$ python3 -q
>>> import numpy as np
>>> import numpy.linalg as la
>>> np.set_printoptions(precision=3, suppress=True, linewidth=120, sign=" ")
>>> rd = lambda a: np.round(a, 3) + 0
>>> F = np.load("dump.npy")
>>> F
array([[-39.959,  19.386, -40.255,  18.459, -39.294, -59.52 ,  -0.326,  39.361, -20.08 , -17.898,  20.167,  21.022],
       [-40.167,  20.186, -40.343,  18.982, -38.959, -60.599,  -0.366,  39.983, -19.898, -18.266,  19.146,  20.788],
       [-39.976,  19.039, -38.922,  19.885, -41.184, -60.582,  -0.541,  41.371, -20.497, -19.88 ,  20.308,  19.337],
       [-39.531,  19.567, -39.946,  19.68 , -40.818, -59.747,  -0.365,  40.251, -20.904, -19.97 ,  17.906,  18.037],
       [-39.259,  21.794, -42.305,  20.778, -39.915, -60.562,  -0.542,  41.033, -20.364, -19.599,  22.012,  19.949],
       [-40.254,  20.42 , -40.82 ,  21.168, -39.668, -59.972,  -1.408,  38.744, -20.104, -19.512,  18.936,  18.604],
       [-40.038,  18.437, -40.101,  21.965, -40.173, -59.73 ,  -1.028,  39.753, -19.993, -19.997,  19.579,  19.627],
       [-38.634,  19.123, -40.413,  20.22 , -41.332, -61.123,   1.434,  38.776, -17.148, -17.721,  19.037,  20.262],
       [-41.329,  19.874, -39.641,  19.117, -40.112, -60.364,   1.042,  39.97 , -17.987, -17.363,  20.782,  19.861],
       [-39.757,  20.325, -41.05 ,  20.642, -39.883, -59.305,   0.562,  40.886, -21.038, -19.17 ,  19.986,  20.718],
       [-41.328,  19.174, -39.446,  19.206, -39.956, -60.076,   0.787,  40.152, -21.116, -19.632,  20.708,  18.993],
       [-39.772,  18.926, -38.259,  20.03 , -41.623, -59.789,  -0.413,  40.115, -19.729, -20.792,  20.532,  17.36 ],
       [-41.508,  20.021, -41.27 ,  19.907, -40.337, -60.033,   0.033,  39.29 , -21.804, -20.5  ,  20.881,  19.063],
       [-40.548,  20.305, -38.784,  19.936, -39.742, -61.891,  -1.879,  39.658, -18.155, -18.026,  20.6  ,  19.533],
       [-39.916,  20.15 , -39.775,  20.445, -39.529, -59.108,   0.779,  40.891, -18.591, -21.028,  19.784,  19.192],
       [-41.529,  21.137, -39.74 ,  20.988, -40.04 , -58.964,  -1.684,  40.944, -19.675, -19.502,  21.472,  18.994],
       [-39.984,  20.921, -39.946,  19.867, -40.917, -59.641,   0.395,  38.375, -19.246, -19.055,  20.174,  19.295],
       [-40.552,  20.573, -40.618,  19.291, -38.826, -61.721,  -0.242,  40.477, -20.863, -19.356,  19.022,  20.127],
       [-40.09 ,  20.26 , -41.573,  20.522, -41.328, -59.529,  -0.025,  40.539, -20.508, -19.345,  20.927,  20.834],
       [-39.965,  20.354, -39.593,  18.365, -39.155, -59.038,   0.001,  41.462, -22.309, -20.748,  20.295,  22.09 ],
       [-41.92 ,  19.41 , -40.25 ,  20.281, -39.456, -59.571,  -1.946,  39.644, -20.177, -19.78 ,  20.599,  19.992],
       [-41.766,  18.033, -41.642,  18.368, -40.671, -60.573,   0.721,  40.062, -20.811, -19.72 ,  19.108,  18.946],
       [-38.975,  19.918, -38.517,  19.823, -40.844, -60.52 ,  -0.145,  41.015, -17.842, -20.077,  19.479,  20.449],
       [-40.54 ,  20.774, -39.268,  21.736, -38.383, -61.418,   0.428,  39.384, -19.412, -20.603,  18.567,  18.912],
       [-39.578,  19.141, -39.908,  20.637, -40.457, -59.851,  -0.106,  39.804, -19.921, -20.123,  19.866,  20.423],
       [-39.897,  21.034, -41.365,  22.12 , -39.386, -60.868,  -2.7  ,  38.262, -20.529, -20.955,  20.888,  19.43 ],
       [-38.662,  20.929, -39.512,  19.763, -40.248, -60.046,  -0.265,  39.434, -19.045, -19.798,  19.833,  21.689],
       [-39.045,  19.054, -40.066,  19.925, -41.643, -57.438,  -0.769,  41.314, -22.096, -19.064,  19.187,  20.694],
       [-41.237,  20.753, -41.036,  19.392, -40.687, -60.322,   0.959,  40.705, -21.979, -20.473,  18.632,  20.113],
       [-41.48 ,  20.584, -38.869,  19.222, -41.848, -58.904,  -0.451,  39.21 , -19.996, -20.529,  21.298,  19.372],
       [-39.446,  20.807, -37.574,  19.525, -39.305, -61.109,  -0.354,  40.339, -20.362, -18.892,  19.278,  18.218],
       [-40.333,  19.646, -39.031,  22.167, -41.097, -60.103,  -2.859,  41.288, -21.137, -20.375,  21.204,  19.266]])
>>> A2 = np.c_[F[:, :4] @ np.array([[0, 2, 3, 3], [3, 3, 1, 1], [3, 2, 3, 1], [1, 0, 0, 2]]), np.array([7, -4, 8, -3, -3, -8, -8, -5, 1, 4, -3, -6, -2, 2, 3, -2, -2, 7, -9, 5, -8, 8, 4, 5, -1, 8, -6, 7, -9, -4, -1, -6])]
>>> rd(A2)
array([[ -44.148, -102.27 , -221.256, -103.828,    7.   ],
       [ -41.489, -100.462, -221.344, -102.694,   -4.   ],
       [ -39.764, -100.679, -217.655, -100.041,    8.   ],
       [ -41.457, -100.253, -218.864,  -99.612,   -3.   ],
       [ -40.755,  -97.746, -222.898,  -96.732,   -3.   ],
       [ -40.032, -100.888, -222.802,  -98.826,   -8.   ],
       [ -43.027, -104.967, -221.98 ,  -97.848,   -8.   ],
       [ -43.65 , -100.725, -218.018,  -96.752,   -5.   ],
       [ -40.184, -102.318, -223.036, -105.52 ,    1.   ],
       [ -41.533, -100.639, -222.096,  -98.712,    4.   ],
       [ -41.61 , -104.026, -223.148, -105.844,   -3.   ],
       [ -37.969,  -99.284, -215.167,  -98.589,   -6.   ],
       [ -43.84 , -105.493, -228.313, -105.959,   -2.   ],
       [ -35.501,  -97.749, -217.691, -100.251,    2.   ],
       [ -38.43 ,  -98.932, -218.923,  -98.483,    3.   ],
       [ -34.821,  -99.127, -222.67 , -101.214,   -2.   ],
       [ -37.208,  -97.097, -218.869,  -99.243,   -2.   ],
       [ -40.844, -100.621, -222.937, -103.119,    7.   ],
       [ -43.417, -102.546, -224.729, -100.539,   -9.   ],
       [ -39.352,  -98.054, -218.32 , -102.404,    5.   ],
       [ -42.239, -106.11 , -227.1  , -106.038,   -8.   ],
       [ -52.459, -112.717, -232.191, -112.171,    8.   ],
       [ -35.974,  -95.23 , -212.558,  -95.878,    4.   ],
       [ -33.746,  -97.294, -218.65 ,  -96.642,    5.   ],
       [ -41.664, -101.549, -219.317,  -98.227,   -1.   ],
       [ -38.873,  -99.422, -222.752,  -95.782,    8.   ],
       [ -35.986,  -93.561, -213.593,  -95.043,   -6.   ],
       [ -43.111, -101.06 , -218.279,  -98.297,    7.   ],
       [ -41.457, -102.287, -226.066, -105.21 ,   -9.   ],
       [ -35.633,  -98.946, -220.463, -104.281,   -4.   ],
       [ -30.776,  -91.619, -210.253,  -96.055,   -1.   ],
       [ -35.988,  -99.79 , -218.446,  -96.05 ,   -6.   ]])
>>> la.matrix_rank(A2)
np.int64(5)
>>> rd(la.lstsq(F, A2[:, 0])[0])
array([ 0.,  3.,  3.,  1.,  0.,  0.,  0.,  0.,  0.,  0.,  0.,  0.])
>>> rd(la.norm(la.qr(F)[0].T @ A2, axis=0) ** 2 / ((A2 ** 2).sum(axis=0) + 1e-12))
array([ 1.   ,  1.   ,  1.   ,  1.   ,  0.228])
>>> rd(la.norm(A2 - F @ la.lstsq(F, A2)[0], axis=0))
array([  0.   ,   0.   ,   0.   ,   0.   ,  27.709])
